>>> import numpy as np
>>> np.set_printoptions(precision=2, suppress=True, linewidth=200)
>>> J = np.loadtxt("x.csv", delimiter=",")
>>> J
array([[-0.81, -0.58,  0.  ],
       [ 0.49, -0.67, -0.55],
       [ 0.32, -0.45,  0.83]])
>>> # columns are unit length and at right angles
>>> vec = np.array([4, -5, -4])
>>> h1 = np.maximum(J @ vec, 0)
>>> J * (h1 > 1e-9)[:, None]
array([[-0.  , -0.  ,  0.  ],
       [ 0.49, -0.67, -0.55],
       [ 0.32, -0.45,  0.83]])
>>> np.tanh(J @ vec)
array([-0.31,  1.  ,  0.22])
>>> def softmax(z):
...     e = np.exp(z - z.max(axis=-1, keepdims=True))
...     return e / e.sum(axis=-1, keepdims=True)
... 
>>> softmax(J[1])
array([0.6 , 0.19, 0.21])
>>> np.round(softmax(10 * J[1]), 2) + 0
array([1., 0., 0.])
>>> softmax(J).sum(axis=1)
array([1., 1., 1.])
>>> S = J @ J.T / np.sqrt(3)
>>> softmax(S)[1] @ J
array([ 0.1 , -0.59, -0.04])
>>> softmax(S + np.triu(np.full(S.shape, -np.inf), 1))
array([[1.  , 0.  , 0.  ],
       [0.36, 0.64, 0.  ],
       [0.26, 0.26, 0.47]])
>>> arr = np.load("dump.npy")
>>> arr
array([[ 0.81,  0.  ,  0.59],
       [ 0.  ,  1.  ,  0.  ],
       [-0.59,  0.  ,  0.81]])
>>> u = np.array([-1, -2, 1])
>>> np.cross(arr[0, :3], arr[1, :3])
array([-0.59,  0.  ,  0.81])
>>> np.correlate(arr[0], arr[1], "full")
array([0.  , 0.81, 0.  , 0.59, 0.  ])
>>> np.polyval(u, arr[0])
array([-1.27,  1.  , -0.52])
>>> left, sigma, VT = np.linalg.svd(arr, full_matrices=False)
>>> np.round(left.T @ arr @ VT.T, 2) + 0
array([[1., 0., 0.],
       [0., 1., 0.],
       [0., 0., 1.]])
>>> VT @ VT.T
array([[1., 0., 0.],
       [0., 1., 0.],
       [0., 0., 1.]])
>>> sigma
array([1., 1., 1.])
>>> sigma / sigma[0]
array([1., 1., 1.])
>>> left.shape, sigma.shape, VT.shape
((3, 3), (3,), (3, 3))
>>> other = arr / np.linalg.norm(arr, axis=1, keepdims=True)
>>> gram = other @ other.T
>>> (np.abs(gram) > 0.9).astype(int)
array([[1, 0, 0],
       [0, 1, 0],
       [0, 0, 1]])
>>> gram[1]
array([0., 1., 0.])
>>> np.linalg.eigvals(arr)
array([0.81+0.59j, 0.81-0.59j, 1.  +0.j  ])
>>> np.round(np.linalg.det(arr.T), 2)
np.float64(1.0)
>>> np.round(np.linalg.det(2 * arr), 2), np.round(np.linalg.det(arr), 2)
(np.float64(8.0), np.float64(1.0))
>>> F = np.loadtxt("case14.csv", delimiter=",")
>>> F
array([[ 0.5, -9.6],
       [-0.6,  2.1],
       [-0.7, -0.3],
       [ 0.5,  1.2]])
>>> # row 0 dominates
>>> left, sigma, VT = np.linalg.svd(F, full_matrices=False)
>>> round(np.sqrt((sigma ** 2).sum()), 2), round(np.linalg.norm(F), 2)
(np.float64(9.97), np.float64(9.97))
>>> np.abs(left[:, 0]).round(6).argmax()
np.int64(0)
>>> sigma / sigma[0]
array([1. , 0.1])
>>> (sigma > 1e-8).sum()
np.int64(2)
>>> np.round(left.T @ F @ VT.T, 2) + 0
array([[9.92, 0.  ],
       [0.  , 1.03]])
>>> sigma
array([9.92, 1.03])
